In [1]: import numpy as np

In [2]: from numpy import linalg as LA

In [3]: np.set_printoptions(precision=4, suppress=True, linewidth=120, legacy="1.25")

In [4]: W2 = np.sign(np.array([[-4, -9], [1, -9]]))

In [5]: A2 = (np.tril(W2, -1) + np.eye(2)) @ (np.triu(W2, 1) + np.eye(2))

In [6]: evals = np.array([-3, 8])

In [7]: mat = np.rint(A2 * evals @ LA.inv(A2)) + 0

In [8]: mat
Out[8]: 
array([[  8., -11.],
       [  0.,  -3.]])

In [9]: evals, vecs = LA.eig(mat)

In [10]: np.sort(LA.eigvals(mat @ mat))
Out[10]: array([ 9., 64.])

In [11]: evals
Out[11]: array([ 8., -3.])

In [12]: np.sort(LA.eigvals(LA.inv(mat)))
Out[12]: array([-0.3333,  0.125 ])

In [13]: np.sort(LA.eigvals(mat.T))
Out[13]: array([-3.,  8.])

In [14]: proj = np.triu(np.array([[0, 0], [0, 1]]), 1) + np.eye(2)

In [15]: A2 = proj @ mat @ LA.inv(proj)

In [16]: round(float(LA.det(A2)), 4)
Out[16]: -24.0

In [17]: A2
Out[17]: 
array([[  8., -11.],
       [  0.,  -3.]])

In [18]: proj @ mat - mat @ proj
Out[18]: 
array([[0., 0.],
       [0., 0.]])

In [19]: A2 = mat / np.sqrt((mat ** 2).mean(axis=1, keepdims=True))

In [20]: LA.matrix_rank(A2) == LA.matrix_rank(mat)
Out[20]: True

In [21]: mat - mat.mean(axis=1, keepdims=True)
Out[21]: 
array([[ 9.5, -9.5],
       [ 1.5, -1.5]])

In [22]: A2[0]
Out[22]: array([ 0.8318, -1.1437])

In [23]: LA.norm(A2, axis=1)
Out[23]: array([1.4142, 1.4142])

In [24]: W2 = np.array([[2, -3, 0], [3, -1, 1]])

In [25]: X = np.repeat(W2, 10 // 2, axis=0)

In [26]: rng = np.random.default_rng(36997)

In [27]: X = X + 0.3 * rng.normal(size=X.shape)

In [28]: X
Out[28]: 
array([[ 2.1384, -2.5883, -0.2602],
       [ 2.0322, -2.895 , -0.1724],
       [ 1.6289, -2.7954, -0.2716],
       [ 1.5971, -2.667 , -0.2502],
       [ 1.8111, -3.6325,  0.27  ],
       [ 3.2777, -0.9559,  1.3211],
       [ 3.5098, -0.9912,  0.9206],
       [ 2.9149, -1.0514,  1.1262],
       [ 3.0192, -1.2102,  0.5264],
       [ 2.3338, -0.6101,  1.0065]])

In [29]: gram = np.cov(X, rowvar=False)

In [30]: np.argsort(-X.std(axis=0).round(6), kind="stable")
Out[30]: array([1, 0, 2])

In [31]: X.std(axis=0)
Out[31]: array([0.6662, 1.0206, 0.6066])

In [32]: gram.shape
Out[32]: (3, 3)

In [33]: np.round(np.corrcoef(X[:, 1], X[:, 0])[0, 1], 4)
Out[33]: 0.8088

In [34]: np.argwhere(np.triu(np.abs(np.corrcoef(X.T)) > 0.8, 1))
Out[34]: 
array([[0, 1],
       [0, 2],
       [1, 2]])

In [35]: proj = X @ LA.solve(X.T @ X, X.T)

In [36]: LA.matrix_rank(np.eye(10) - proj)
Out[36]: 7

In [37]: np.round(LA.eigvalsh(proj), 4) + 0
Out[37]: array([0., 0., 0., 0., 0., 0., 0., 1., 1., 1.])

In [38]: proj @ X[:, 2]
Out[38]: array([-0.2602, -0.1724, -0.2716, -0.2502,  0.27  ,  1.3211,  0.9206,  1.1262,  0.5264,  1.0065])

In [39]: m1 = np.loadtxt("x.csv", delimiter=",")

In [40]: m1
Out[40]: 
array([[-0.4698, -0.4793, -0.6282, -0.3936],
       [ 0.3356, -0.7808,  0.0147,  0.5269],
       [-0.1342,  0.3854, -0.6159,  0.6739],
       [-0.8054, -0.1099,  0.4752,  0.3368]])

In [41]: LA.pinv(m1)
Out[41]: 
array([[-0.4698,  0.3356, -0.1342, -0.8054],
       [-0.4793, -0.7808,  0.3854, -0.1099],
       [-0.6282,  0.0147, -0.6159,  0.4752],
       [-0.3936,  0.5269,  0.6739,  0.3368]])

In [42]: np.round(m1 @ m1.T, 4) + 0
Out[42]: 
array([[1., 0., 0., 0.],
       [0., 1., 0., 0.],
       [0., 0., 1., 0.],
       [0., 0., 0., 1.]])

In [43]: round(m1[:, 1] @ m1[:, 2], 4)
Out[43]: -0.0

In [44]: np.round(m1.T @ m1, 4) + 0
Out[44]: 
array([[1., 0., 0., 0.],
       [0., 1., 0., 0.],
       [0., 0., 1., 0.],
       [0., 0., 0., 1.]])

In [45]: ang = np.radians(158)

In [46]: R = np.eye(4)

In [47]: R[1, 1] = R[2, 2] = np.cos(ang)

In [48]: R[1, 2], R[2, 1] = -np.sin(ang), np.sin(ang)

In [49]: R
Out[49]: 
array([[ 1.    ,  0.    ,  0.    ,  0.    ],
       [ 0.    , -0.9272, -0.3746,  0.    ],
       [ 0.    ,  0.3746, -0.9272,  0.    ],
       [ 0.    ,  0.    ,  0.    ,  1.    ]])

In [50]: A2 = m1 @ R.T

In [51]: np.allclose(LA.norm(m1, axis=1), LA.norm(A2, axis=1))
Out[51]: True

In [52]: round(LA.det(R), 4), round(float(np.trace(R)), 4)
Out[52]: (1.0, 0.1456)

In [53]: np.allclose(m1 @ m1.T, A2 @ A2.T)
Out[53]: True

In [54]: np.abs(A2 - m1).max(axis=0)
Out[54]: array([0.    , 1.4992, 1.3313, 0.    ])

In [55]: A2
Out[55]: 
array([[-0.4698,  0.6798,  0.4029, -0.3936],
       [ 0.3356,  0.7184, -0.3061,  0.5269],
       [-0.1342, -0.1267,  0.7154,  0.6739],
       [-0.8054, -0.0761, -0.4818,  0.3368]])

In [56]: O, R = LA.qr(m1)

In [57]: np.allclose(R.T @ R, m1.T @ m1)
Out[57]: True

In [58]: R.round(4) + 0
Out[58]: 
array([[1., 0., 0., 0.],
       [0., 1., 0., 0.],
       [0., 0., 1., 0.],
       [0., 0., 0., 1.]])

In [59]: np.round(abs(R[0, 0]), 4), np.round(LA.norm(m1[:, 0]), 4)
Out[59]: (1.0, 1.0)

In [60]: np.round(O.T @ O, 4) + 0
Out[60]: 
array([[1., 0., 0., 0.],
       [0., 1., 0., 0.],
       [0., 0., 1., 0.],
       [0., 0., 0., 1.]])

In [61]: idx = rng.permutation(4)

In [62]: A2 = m1[:, idx] * rng.choice([-1, 1], 4)

In [63]: A2
Out[63]: 
array([[ 0.4698, -0.3936,  0.6282, -0.4793],
       [-0.3356,  0.5269, -0.0147, -0.7808],
       [ 0.1342,  0.6739,  0.6159,  0.3854],
       [ 0.8054,  0.3368, -0.4752, -0.1099]])

In [64]: U, _, Vh = LA.svd(m1.T @ A2)

In [65]: idx
Out[65]: array([0, 3, 2, 1])

In [66]: np.round(U @ Vh, 4) + 0
Out[66]: 
array([[-1.,  0.,  0.,  0.],
       [ 0.,  0.,  0.,  1.],
       [ 0.,  0., -1.,  0.],
       [ 0.,  1.,  0.,  0.]])

In [67]: np.allclose(mat @ mat.T, mat.T @ mat)
Out[67]: False

In [68]: mat @ mat
Out[68]: 
array([[ 64., -55.],
       [  0.,   9.]])

In [69]: W0 = np.eye(2, dtype=int)[rng.permutation(2)]

In [70]: W0
Out[70]: 
array([[0, 1],
       [1, 0]])

In [71]: vec = np.array([1, 0])

In [72]: W0.T @ (W0 @ vec)
Out[72]: array([1, 0])

In [73]: 2 - LA.matrix_rank(W0 - np.eye(2), tol=1e-8)
Out[73]: 1

In [74]: [p for p in range(1, 25) if np.allclose(LA.matrix_power(W0, p), np.eye(2))]
Out[74]: [2, 4, 6, 8, 10, 12, 14, 16, 18, 20, 22, 24]

In [75]: W0[:, 0] @ W0[:, 1]
Out[75]: 0

In [76]: LA.svd(W0, compute_uv=False)
Out[76]: array([1., 1.])

In [77]: LA.matrix_power(W0, 100)
Out[77]: 
array([[1, 0],
       [0, 1]])

In [78]: W0.sum(axis=1)
Out[78]: array([1, 1])

In [79]: np.sort(np.abs(LA.eigvals(W0)))[::-1]
Out[79]: array([1., 1.])

In [80]: pr = np.eye(2)[1]

In [81]: for _ in range(7):
    ...:     pr = pr @ W0
    ...:     print(pr.round(4))
    ...: 
[1. 0.]
[0. 1.]
[1. 0.]
[0. 1.]
[1. 0.]
[0. 1.]
[1. 0.]

In [82]: np.einsum("ii->", W0)
Out[82]: 0

In [83]: round(float(LA.det(W0[::-1])), 4)
Out[83]: 1.0

In [84]: round(LA.det(2 * W0), 4), round(LA.det(W0), 4)
Out[84]: (-4.0, -1.0)

In [85]: idx = rng.permutation(2)

In [86]: A2 = W0[:, idx] * rng.choice([-1, 1], 2)

In [87]: A2
Out[87]: 
array([[-1,  0],
       [ 0, -1]])

In [88]: U, _, Vh = LA.svd(W0.T @ A2)

In [89]: LA.lstsq(W0, A2)[0]
Out[89]: 
array([[ 0., -1.],
       [-1.,  0.]])

In [90]: idx
Out[90]: array([1, 0])

In [91]: data = np.loadtxt("test12.csv", delimiter=",")

In [92]: data
Out[92]: 
array([[ 0.5635, -0.6429,  3.8102],
       [ 3.7635, -3.3673,  1.4019],
       [ 3.4296,  2.8774, -2.8697],
       [-2.5118,  2.9515, -3.7952],
       [-1.4846,  3.4677,  0.0918],
       [-4.4344,  1.3844,  1.7606],
       [ 1.401 ,  4.9885, -0.824 ],
       [ 0.2739,  4.5716,  1.0381],
       [-3.6206, -2.1733,  1.3461],
       [ 0.8126, -3.1497,  2.0435],
       [-1.922 , -0.882 ,  0.6926],
       [ 3.3861, -0.3698, -3.3808],
       [ 4.768 ,  3.1378, -3.3547],
       [-6.0047,  1.1786, -2.2952],
       [-3.0274, -3.1047,  3.9614],
       [-0.784 ,  3.8941,  1.7308],
       [ 0.3301,  2.1095,  1.0091],
       [ 3.358 ,  4.6694, -1.9454],
       [ 3.6815, -1.2933, -5.4051],
       [-0.7792, -1.222 , -1.9524],
       [-5.1236, -1.486 , -5.1548],
       [ 0.2979, -1.3123, -0.3554]])

In [93]: vec = np.array([1, 0, 2])

In [94]: y = data @ vec

In [95]: np.round(LA.pinv(data) @ data, 4) + 0
Out[95]: 
array([[1., 0., 0.],
       [0., 1., 0.],
       [0., 0., 1.]])

In [96]: y = y + 0.1 * rng.normal(size=22)

In [97]: y
Out[97]: 
array([  8.305 ,   6.5441,  -2.4962,  -9.9806,  -1.2795,  -1.0742,  -0.1912,   2.3105,  -0.8825,   4.96  ,  -0.4518,
        -3.3968,  -2.0554, -10.5729,   4.8347,   2.7422,   2.5232,  -0.3763,  -7.0667,  -4.7834, -15.4567,  -0.4583])

In [98]: coef, *_ = LA.lstsq(data, y)

In [99]: coef
Out[99]: array([0.9994, 0.0055, 2.0045])

In [100]: A2 = np.c_[data[:, :2] @ np.array([[1, 8], [6, 4]]), np.array([3, -2, 3, -2, 1, 0, -2, -1, -2, 2, -2, -3, 1, 3, 2, 0, -2, -1, 0, -3, 2, 1])]

In [101]: A2
Out[101]: 
array([[ -3.2939,   1.9364,   3.    ],
       [-16.4403,  16.6388,  -2.    ],
       [ 20.694 ,  38.9464,   3.    ],
       [ 15.1972,  -8.2884,  -2.    ],
       [ 19.3216,   1.994 ,   1.    ],
       [  3.872 , -29.9376,   0.    ],
       [ 31.332 ,  31.162 ,  -2.    ],
       [ 27.7035,  20.4776,  -1.    ],
       [-16.6604, -37.658 ,  -2.    ],
       [-18.0856,  -6.098 ,   2.    ],
       [ -7.214 , -18.904 ,  -2.    ],
       [  1.1673,  25.6096,  -3.    ],
       [ 23.5948,  50.6952,   1.    ],
       [  1.0669, -43.3232,   3.    ],
       [-21.6556, -36.638 ,   2.    ],
       [ 22.5806,   9.3044,   0.    ],
       [ 12.9871,  11.0788,  -2.    ],
       [ 31.3744,  45.5416,  -1.    ],
       [ -4.0783,  24.2788,   0.    ],
       [ -8.1112, -11.1216,  -3.    ],
       [-14.0396, -46.9328,   2.    ],
       [ -7.5759,  -2.866 ,   1.    ]])

In [102]: LA.matrix_rank(np.c_[data, A2])
Out[102]: 4

In [103]: LA.norm(LA.qr(data)[0].T @ A2, axis=0) ** 2 / ((A2 ** 2).sum(axis=0) + 1e-12)
Out[103]: array([1.    , 1.    , 0.0389])

In [104]: LA.matrix_rank(A2)
Out[104]: 3

In [105]: proj = data @ LA.solve(data.T @ data, data.T)

In [106]: np.round(LA.eigvalsh(proj), 4) + 0
Out[106]: array([0., 0., 0., 0., 0., 0., 0., 0., 0., 0., 0., 0., 0., 0., 0., 0., 0., 0., 0., 1., 1., 1.])
